% python3 -q
>>> import numpy as np
>>> np.set_printoptions(suppress=True, linewidth=100)
>>> basis = np.sign(np.array([[3, 2, 0, 0], [3, 0, 0, 1], [1, 2, 2, 3], [2, 3, 2, 3]]))
>>> out = (np.tril(basis, -1) + np.eye(4)) @ (np.triu(basis, 1) + np.eye(4))
>>> evals = np.array([-3, 3, -1, 2])
>>> K = np.rint(out * evals @ np.linalg.inv(out)) + 0
>>> K
array([[ -9.,   6.,   6.,  -6.],
       [-12.,   9.,   7.,  -7.],
       [-12.,  10.,   3.,  -4.],
       [-12.,  10.,   1.,  -2.]])
>>> evals, vecs = np.linalg.eig(K)
>>> np.round(np.sort(np.linalg.eigvals(K.T)), 3)
array([-3., -1.,  2.,  3.])
>>> evals.round(3)
array([-3.,  3., -1.,  2.])
>>> np.round(np.sort(np.linalg.eigvals(K @ K)), 3)
array([1., 4., 9., 9.])
>>> J = np.loadtxt("block16.csv", delimiter=",")
>>> J
array([[ 1.695,  1.9  , -2.599, -1.659],
       [-0.306, -0.232,  0.378,  0.365],
       [-0.407, -0.338,  0.429,  0.391],
       [-0.487, -0.683,  1.019,  0.624],
       [-0.482, -0.511,  0.974,  0.531],
       [-0.014,  0.115,  0.09 ,  0.041],
       [ 3.495,  3.573, -5.161, -3.647],
       [ 3.288,  3.297, -4.977, -3.236],
       [ 0.719,  0.779, -0.969, -0.812],
       [ 0.293,  0.327, -0.403, -0.283],
       [-1.343, -1.336,  2.199,  1.576],
       [-3.564, -3.474,  5.115,  3.646],
       [ 0.663,  0.826, -1.093, -0.832],
       [ 3.693,  3.75 , -5.84 , -3.702],
       [ 1.075,  1.042, -1.29 , -0.907],
       [ 1.355,  1.298, -2.254, -1.105],
       [-0.563, -0.517,  0.803,  0.573],
       [-2.093, -2.119,  2.958,  1.995],
       [ 1.35 ,  1.13 , -1.748, -1.263],
       [ 2.81 ,  2.862, -4.364, -2.893],
       [-2.054, -2.074,  3.068,  2.141],
       [-1.685, -1.597,  2.697,  1.881],
       [-1.098, -1.163,  2.004,  1.105],
       [-0.317, -0.34 ,  0.521,  0.188],
       [-2.459, -2.589,  3.903,  2.577],
       [ 0.689,  0.817, -1.112, -0.522],
       [-3.166, -3.202,  4.641,  3.323],
       [ 1.845,  1.707, -2.407, -1.667],
       [-5.451, -5.661,  8.475,  5.833]])
>>> W1 = np.array([[2, 1, 1, 1, 0], [3, 1, 0, 1, 3], [2, 0, 2, 3, 2], [1, 2, 1, 0, 0]])
>>> beta = np.array([-2, 0, -2, -1, 1])
>>> hid = np.maximum(J @ W1 + beta, 0)
>>> (hid > 0).astype(int)
array([[1, 1, 0, 0, 1],
       [0, 1, 0, 0, 1],
       [0, 1, 0, 0, 1],
       [0, 1, 1, 1, 1],
       [0, 1, 0, 1, 1],
       [0, 1, 0, 0, 1],
       [1, 0, 0, 0, 1],
       [1, 1, 0, 0, 1],
       [0, 0, 0, 0, 1],
       [0, 1, 0, 0, 1],
       [0, 1, 1, 1, 1],
       [0, 1, 1, 1, 1],
       [0, 0, 0, 0, 1],
       [1, 1, 0, 0, 1],
       [0, 1, 0, 0, 1],
       [0, 1, 0, 0, 1],
       [0, 1, 0, 1, 1],
       [0, 0, 1, 1, 1],
       [0, 0, 0, 0, 1],
       [1, 0, 0, 0, 1],
       [0, 1, 1, 1, 1],
       [0, 1, 1, 1, 1],
       [0, 0, 1, 1, 1],
       [0, 0, 0, 0, 1],
       [0, 1, 1, 1, 1],
       [0, 1, 0, 0, 1],
       [0, 1, 1, 1, 1],
       [1, 1, 0, 0, 1],
       [0, 1, 1, 1, 1]])
>>> np.round((hid > 0).mean(axis=0), 3)
array([0.207, 0.724, 0.345, 0.414, 1.   ])
>>> basis = np.array([[0, 0], [1, 1], [1, -2], [2, 2], [2, -2]])
>>> W1 @ basis
array([[ 4,  1],
       [ 9, -3],
       [12, -2],
       [ 3,  0]])
>>> x0 = np.array([-1, -2, 1, 2])
>>> y = J @ x0
>>> np.round(np.linalg.solve(J.T @ J, J.T @ y), 3)
array([-1., -2.,  1.,  2.])
>>> np.round(np.linalg.pinv(J) @ J, 3) + 0
array([[1., 0., 0., 0.],
       [0., 1., 0., 0.],
       [0., 0., 1., 0.],
       [0., 0., 0., 1.]])
>>> rng = np.random.default_rng(1558)
>>> y = y + 0.1 * rng.normal(size=29)
>>> y.round(3)
array([-11.357,   1.811,   2.337,   4.287,   3.548,  -0.154, -23.148, -21.285,  -4.842,  -2.101,
         9.482,  22.882,  -5.155, -24.283,  -6.326,  -8.325,   3.643,  13.252,  -7.904, -18.658,
        13.506,  11.339,   7.715,   1.827,  16.654,  -4.436,  20.89 , -11.048,  36.86 ])
>>> beta, *_ = np.linalg.lstsq(J, y)
>>> np.round(J.T @ (y - J @ beta), 3) + 0
array([0., 0., 0., 0.])
>>> beta.round()
array([-1., -2.,  1.,  2.])
>>> np.round(np.linalg.norm(y - J @ beta), 3)
np.float64(0.388)
>>> beta.round(3)
array([-0.83 , -2.164,  0.87 ,  2.19 ])
>>> Xs = J - J.mean(axis=0)
>>> vecs = np.linalg.svd(Xs)[2][:1]
>>> out = Xs - Xs @ vecs.T @ vecs
>>> np.linalg.norm(out, axis=1).round(6).argmax()
np.int64(15)
>>> np.round(out.std(axis=0), 3)
array([0.077, 0.066, 0.093, 0.093])
>>> np.round(np.diag(vecs.T @ vecs), 3)
array([0.185, 0.191, 0.428, 0.196])
>>> F = np.loadtxt("dump.csv", delimiter=",")
>>> F
array([[ 3.,  0.,  0.,  6.,  0.,  0., 15.,  4.],
       [ 0.,  0., 11.,  0.,  0.,  9.,  0.,  0.],
       [ 0.,  0., 20.,  0.,  0., 23.,  0., 12.],
       [10., 24.,  0.,  2.,  6.,  0., 10.,  2.],
       [12., 14.,  0.,  4., 18.,  0.,  0.,  0.],
       [ 8.,  7.,  0.,  1.,  9.,  0.,  0.,  0.],
       [ 0.,  0., 27.,  0.,  0., 22.,  0.,  7.],
       [25.,  0.,  0., 19.,  7.,  0.,  0.,  0.],
       [ 0.,  7.,  0.,  0.,  0.,  0., 11.,  7.],
       [ 0.,  0.,  8.,  0.,  5., 11.,  0.,  0.],
       [ 0.,  0., 16.,  0.,  3., 27.,  0., 23.],
       [ 5.,  0., 11.,  0.,  0.,  1.,  0.,  0.],
       [ 0., 25.,  0.,  0., 11., 11.,  0.,  3.],
       [13.,  8.,  0.,  7., 30.,  0.,  0.,  0.],
       [21., 18.,  0.,  4.,  0.,  0., 19.,  0.],
       [ 0., 15., 13.,  0.,  0., 27.,  2., 27.],
       [14., 20.,  0.,  3.,  0.,  0., 16.,  0.],
       [ 0., 15.,  0.,  0., 13.,  7.,  0.,  0.],
       [ 0.,  0.,  0.,  3.,  7.,  0.,  3.,  5.],
       [33.,  0.,  0., 25., 10.,  0.,  0.,  0.],
       [26.,  0.,  0., 16.,  0.,  0.,  0.,  0.],
       [ 0.,  0., 23.,  0.,  0., 24.,  2., 23.],
       [19.,  0.,  0.,  5.,  0.,  0.,  0.,  0.],
       [15.,  0.,  0., 10., 12.,  0.,  0.,  0.],
       [ 2.,  1., 10.,  0.,  0.,  0.,  9.,  2.],
       [ 0.,  7.,  2.,  0.,  0.,  6.,  0.,  0.],
       [ 6.,  0.,  0.,  7.,  6.,  0.,  2.,  0.],
       [11., 22.,  0.,  3.,  8.,  0.,  7.,  0.]])
>>> out = F[0, 0] * F[1:] - np.outer(F[1:, 0], F[0])
>>> out
array([[   0.,    0.,   33.,    0.,    0.,   27.,    0.,    0.],
       [   0.,    0.,   60.,    0.,    0.,   69.,    0.,   36.],
       [   0.,   72.,    0.,  -54.,   18.,    0., -120.,  -34.],
       [   0.,   42.,    0.,  -60.,   54.,    0., -180.,  -48.],
       [   0.,   21.,    0.,  -45.,   27.,    0., -120.,  -32.],
       [   0.,    0.,   81.,    0.,    0.,   66.,    0.,   21.],
       [   0.,    0.,    0.,  -93.,   21.,    0., -375., -100.],
       [   0.,   21.,    0.,    0.,    0.,    0.,   33.,   21.],
       [   0.,    0.,   24.,    0.,   15.,   33.,    0.,    0.],
       [   0.,    0.,   48.,    0.,    9.,   81.,    0.,   69.],
       [   0.,    0.,   33.,  -30.,    0.,    3.,  -75.,  -20.],
       [   0.,   75.,    0.,    0.,   33.,   33.,    0.,    9.],
       [   0.,   24.,    0.,  -57.,   90.,    0., -195.,  -52.],
       [   0.,   54.,    0., -114.,    0.,    0., -258.,  -84.],
       [   0.,   45.,   39.,    0.,    0.,   81.,    6.,   81.],
       [   0.,   60.,    0.,  -75.,    0.,    0., -162.,  -56.],
       [   0.,   45.,    0.,    0.,   39.,   21.,    0.,    0.],
       [   0.,    0.,    0.,    9.,   21.,    0.,    9.,   15.],
       [   0.,    0.,    0., -123.,   30.,    0., -495., -132.],
       [   0.,    0.,    0., -108.,    0.,    0., -390., -104.],
       [   0.,    0.,   69.,    0.,    0.,   72.,    6.,   69.],
       [   0.,    0.,    0.,  -99.,    0.,    0., -285.,  -76.],
       [   0.,    0.,    0.,  -60.,   36.,    0., -225.,  -60.],
       [   0.,    3.,   30.,  -12.,    0.,    0.,   -3.,   -2.],
       [   0.,   21.,    6.,    0.,    0.,   18.,    0.,    0.],
       [   0.,    0.,    0.,  -15.,   18.,    0.,  -84.,  -24.],
       [   0.,   66.,    0.,  -57.,   24.,    0., -144.,  -44.]])
>>> np.flatnonzero(~out.round(6).any(axis=1))
array([], dtype=int64)
>>> np.round(F[:, 0] / F[0, 0], 3)
array([ 1.   ,  0.   ,  0.   ,  3.333,  4.   ,  2.667,  0.   ,  8.333,  0.   ,  0.   ,  0.   ,
        1.667,  0.   ,  4.333,  7.   ,  0.   ,  4.667,  0.   ,  0.   , 11.   ,  8.667,  0.   ,
        6.333,  5.   ,  0.667,  0.   ,  2.   ,  3.667])
>>> np.linalg.matrix_rank(out), np.linalg.matrix_rank(F)
(np.int64(7), np.int64(8))
